$ python -q
>>> import numpy as np
>>> np.set_printoptions(precision=2, suppress=True, linewidth=140)
>>> def rnd(a):
...     return np.round(a, 2) + 0
... 
>>> u = np.array([-3, 1, 3, -5, -3, 2])
>>> K = np.array([np.roll(u, i) for i in range(6)])
>>> K
array([[-3,  1,  3, -5, -3,  2],
       [ 2, -3,  1,  3, -5, -3],
       [-3,  2, -3,  1,  3, -5],
       [-5, -3,  2, -3,  1,  3],
       [ 3, -5, -3,  2, -3,  1],
       [ 1,  3, -5, -3,  2, -3]])
>>> u = np.array([-3, -5, -5, 5, 3, 0])
>>> other = K + np.outer(u, np.eye(6)[5])
>>> np.linalg.matrix_rank(np.linalg.inv(other) - np.linalg.inv(K), tol=1e-8)
np.int64(1)
>>> np.linalg.matrix_rank(other - K)
np.int64(1)
>>> other
array([[ -3.,   1.,   3.,  -5.,  -3.,  -1.],
       [  2.,  -3.,   1.,   3.,  -5.,  -8.],
       [ -3.,   2.,  -3.,   1.,   3., -10.],
       [ -5.,  -3.,   2.,  -3.,   1.,   8.],
       [  3.,  -5.,  -3.,   2.,  -3.,   4.],
       [  1.,   3.,  -5.,  -3.,   2.,  -3.]])
>>> other = np.array([[2, 2, 2, -2, 0],
...     [0, 1, -1, -2, -1],
...     [2, -1, 0, -1, 1],
...     [-2, -1, 0, 2, -1],
...     [-2, 0, -2, 1, -2]])
>>> J = other + other.T
>>> J
array([[ 4,  2,  4, -4, -2],
       [ 2,  2, -2, -3, -1],
       [ 4, -2,  0, -1, -1],
       [-4, -3, -1,  4,  0],
       [-2, -1, -1,  0, -4]])
>>> other = np.linalg.inv(J)
>>> rnd(np.linalg.inv(other))
array([[ 4.,  2.,  4., -4., -2.],
       [ 2.,  2., -2., -3., -1.],
       [ 4., -2.,  0., -1., -1.],
       [-4., -3., -1.,  4.,  0.],
       [-2., -1., -1.,  0., -4.]])
>>> rnd(np.linalg.cond(J))
np.float64(201.52)
>>> (np.abs(other) > 1e-9).astype(int)
array([[1, 1, 1, 1, 1],
       [1, 1, 1, 1, 1],
       [1, 1, 1, 1, 1],
       [1, 1, 1, 1, 1],
       [1, 1, 1, 1, 1]])
